>>> import numpy as np
>>> from numpy import linalg as LA
>>> np.set_printoptions(precision=2, suppress=True, linewidth=140, sign=" ")
>>> rnd = lambda a: np.round(a, 2) + 0
>>> feats = np.loadtxt("out10.csv", delimiter=",")
>>> print(feats)
[[ 0.64 -1.2   1.84]
 [ 2.2  -4.34  6.51]
 [-0.4   0.75 -1.14]
 [ 0.92 -1.81  2.7 ]
 [-0.11  0.16 -0.24]
 [-0.62  1.25 -1.88]
 [ 1.   -1.97  2.94]
 [ 0.25 -0.42  0.59]
 [-0.4   0.8  -1.17]
 [-2.6   5.13 -7.7 ]
 [ 0.61 -1.18  1.81]
 [ 0.54 -1.12  1.68]
 [ 1.41 -2.76  4.18]
 [-0.1   0.22 -0.29]
 [-1.03  2.11 -3.1 ]
 [ 0.38 -0.79  1.26]
 [-0.69  1.38 -2.08]
 [-0.16  0.33 -0.51]
 [-0.29  0.61 -0.89]
 [-1.28  2.59 -3.96]
 [ 2.09 -4.15  6.29]
 [ 1.31 -2.69  3.97]
 [-1.28  2.6  -3.92]
 [-0.97  1.95 -2.98]
 [-0.33  0.64 -1.01]
 [ 1.04 -2.06  3.08]
 [ 0.6  -1.23  1.84]
 [ 1.88 -3.65  5.52]
 [ 1.3  -2.68  4.04]
 [-0.25  0.5  -0.72]]
>>> Xs = feats - feats.mean(axis=0)
>>> evecs = LA.svd(Xs)[2][:1]
>>> out = Xs - Xs @ evecs.T @ evecs
>>> rnd(np.diag(evecs.T @ evecs))
array([ 0.07,  0.28,  0.64])
>>> rnd(LA.norm(out) / LA.norm(Xs))
np.float64(0.01)
>>> W2 = feats[[10, 21]].astype(float)
>>> for _ in range(4):
...     idx = LA.norm(feats[:, None] - W2, axis=-1).argmin(axis=1)
...     W2 = np.array([feats[idx == j].mean(axis=0) for j in range(2)])
... 
>>> idx
array([ 1,  1,  0,  1,  0,  0,  1,  0,  0,  0,  1,  1,  1,  0,  0,  1,  0,  0,  0,  0,  1,  1,  0,  0,  0,  1,  1,  1,  1,  0])
>>> rnd(W2[1] - W2[0])
array([ 1.78, -3.55,  5.34])
>>> print(rnd(W2))
[[-0.64  1.29 -1.94]
 [ 1.14 -2.26  3.4 ]]
>>> np.bincount(idx)
array([ 16,  14])
